In [1]: import numpy as np

In [2]: import numpy.linalg as la

In [3]: np.set_printoptions(precision=2, suppress=True, linewidth=140)

In [4]: def rd(a):
   ...:     return np.round(a, 2) + 0
   ...: 

In [5]: W0 = np.load("out8.npy")

In [6]: rd(W0)
Out[6]: 
array([[ 0.99, -0.03, -0.01, -0.03, -0.03, -0.06, -0.03, -0.04, -0.04, -0.04, -0.01, -0.04, -0.01, -0.06],
       [-0.03,  0.92, -0.03, -0.08, -0.08, -0.18, -0.08, -0.13, -0.13, -0.13, -0.03, -0.13, -0.03, -0.18],
       [-0.01, -0.03,  0.99, -0.03, -0.03, -0.06, -0.03, -0.04, -0.04, -0.04, -0.01, -0.04, -0.01, -0.06],
       [-0.03, -0.08, -0.03,  0.92, -0.08, -0.18, -0.08, -0.13, -0.13, -0.13, -0.03, -0.13, -0.03, -0.18],
       [-0.03, -0.08, -0.03, -0.08,  0.92, -0.18, -0.08, -0.13, -0.13, -0.13, -0.03, -0.13, -0.03, -0.18],
       [-0.06, -0.18, -0.06, -0.18, -0.18,  0.59, -0.18, -0.29, -0.29, -0.29, -0.06, -0.29, -0.06, -0.41],
       [-0.03, -0.08, -0.03, -0.08, -0.08, -0.18,  0.92, -0.13, -0.13, -0.13, -0.03, -0.13, -0.03, -0.18],
       [-0.04, -0.13, -0.04, -0.13, -0.13, -0.29, -0.13,  0.79, -0.21, -0.21, -0.04, -0.21, -0.04, -0.29],
       [-0.04, -0.13, -0.04, -0.13, -0.13, -0.29, -0.13, -0.21,  0.79, -0.21, -0.04, -0.21, -0.04, -0.29],
       [-0.04, -0.13, -0.04, -0.13, -0.13, -0.29, -0.13, -0.21, -0.21,  0.79, -0.04, -0.21, -0.04, -0.29],
       [-0.01, -0.03, -0.01, -0.03, -0.03, -0.06, -0.03, -0.04, -0.04, -0.04,  0.99, -0.04, -0.01, -0.06],
       [-0.04, -0.13, -0.04, -0.13, -0.13, -0.29, -0.13, -0.21, -0.21, -0.21, -0.04,  0.79, -0.04, -0.29],
       [-0.01, -0.03, -0.01, -0.03, -0.03, -0.06, -0.03, -0.04, -0.04, -0.04, -0.01, -0.04,  0.99, -0.06],
       [-0.06, -0.18, -0.06, -0.18, -0.18, -0.41, -0.18, -0.29, -0.29, -0.29, -0.06, -0.29, -0.06,  0.59]])

In [7]: evals, vecs = la.eigvalsh(W0)
ValueError: too many values to unpack (expected 2)


In [8]: evals, vecs = la.eigh(W0)

In [9]: (evals > 1e-8).sum(), (evals < -1e-8).sum()
Out[9]: (np.int64(13), np.int64(1))

In [10]: rd(la.eigvalsh(W0).min())
Out[10]: np.float64(-1.0)

In [11]: np.all(la.eigvalsh(W0) > 0)
Out[11]: np.False_

In [12]: M = np.loadtxt("layer19.csv", delimiter=",")

In [13]: M
Out[13]: 
array([[ 0.,  4., -5., -1.,  3.,  3.,  4.,  5.,  5., -3.,  2.,  1.,  1.,  4.,  4.],
       [ 0.,  1., -5.,  4.,  3.,  2., -1., -2.,  4., -2.,  5., -4., -2.,  2.,  4.],
       [ 0.,  0.,  5.,  2.,  3.,  5., -4.,  2.,  0.,  3.,  4., -2., -1.,  2.,  0.],
       [ 0.,  0.,  0.,  2., -2.,  2.,  0.,  2., -5., -4., -1., -2.,  4., -5.,  0.],
       [ 0.,  0.,  0.,  0.,  0.,  1.,  4.,  0.,  5., -1.,  0., -5., -2.,  5.,  0.],
       [ 0.,  0.,  0.,  0.,  0., -3., -4.,  3., -1., -5., -5.,  0.,  5., -3.,  1.],
       [ 0.,  0.,  0.,  0.,  0.,  0.,  3.,  1., -1.,  4.,  4.,  1., -4.,  0., -1.],
       [ 0.,  0.,  0.,  0.,  0.,  0.,  0.,  5., -2., -1.,  2.,  5.,  2.,  4.,  5.],
       [ 0.,  0.,  0.,  0.,  0.,  0.,  0.,  0., -4., -4.,  0., -5.,  5., -1.,  2.],
       [ 0.,  0.,  0.,  0.,  0.,  0.,  0.,  0.,  0.,  2.,  1.,  2.,  3., -4.,  5.],
       [ 0.,  0.,  0.,  0.,  0.,  0.,  0.,  0.,  0.,  0., -4., -2., -3.,  0., -1.],
       [ 0.,  0.,  0.,  0.,  0.,  0.,  0.,  0.,  0.,  0.,  0.,  3., -4., -3.,  3.],
       [ 0.,  0.,  0.,  0.,  0.,  0.,  0.,  0.,  0.,  0.,  0.,  0.,  2.,  3.,  0.],
       [ 0.,  0.,  0.,  0.,  0.,  0.,  0.,  0.,  0.,  0.,  0.,  0.,  0.,  3.,  0.],
       [ 0.,  0.,  0.,  0.,  0.,  0.,  0.,  0.,  0.,  0.,  0.,  0.,  0.,  0.,  5.]])

In [14]: out = M / np.sqrt((M ** 2).mean(axis=1, keepdims=True))

In [15]: la.matrix_rank(out) == la.matrix_rank(M)
Out[15]: np.True_

In [16]: mat = np.loadtxt("mat.csv", delimiter=",")

In [17]: mat
Out[17]: 
array([[-2., -3.,  0., -3., -3.,  0.,  0.,  0., -3., -3.,  0.,  0.,  0., -3.],
       [-3., -2.,  0., -3., -3.,  0.,  0.,  0., -3., -3.,  0.,  0.,  0., -3.],
       [ 0.,  0., -2.,  0.,  0., -3., -3.,  0.,  0.,  0., -3.,  0., -3.,  0.],
       [-3., -3.,  0., -2., -3.,  0.,  0.,  0., -3., -3.,  0.,  0.,  0., -3.],
       [-3., -3.,  0., -3., -2.,  0.,  0.,  0., -3., -3.,  0.,  0.,  0., -3.],
       [ 0.,  0., -3.,  0.,  0., -2., -3.,  0.,  0.,  0., -3.,  0., -3.,  0.],
       [ 0.,  0., -3.,  0.,  0., -3., -2.,  0.,  0.,  0., -3.,  0., -3.,  0.],
       [ 0.,  0.,  0.,  0.,  0.,  0.,  0., -2.,  0.,  0.,  0., -3.,  0.,  0.],
       [-3., -3.,  0., -3., -3.,  0.,  0.,  0., -2., -3.,  0.,  0.,  0., -3.],
       [-3., -3.,  0., -3., -3.,  0.,  0.,  0., -3., -2.,  0.,  0.,  0., -3.],
       [ 0.,  0., -3.,  0.,  0., -3., -3.,  0.,  0.,  0., -2.,  0., -3.,  0.],
       [ 0.,  0.,  0.,  0.,  0.,  0.,  0., -3.,  0.,  0.,  0., -2.,  0.,  0.],
       [ 0.,  0., -3.,  0.,  0., -3., -3.,  0.,  0.,  0., -3.,  0., -2.,  0.],
       [-3., -3.,  0., -3., -3.,  0.,  0.,  0., -3., -3.,  0.,  0.,  0., -2.]])

In [18]: rd(la.norm(mat) ** 2 / la.norm(mat, 2) ** 2)
Out[18]: np.float64(1.58)

In [19]: la.norm(mat, axis=1).argmax()
Out[19]: np.int64(0)

In [20]: rd(la.norm(mat, "nuc"))
Out[20]: np.float64(50.0)
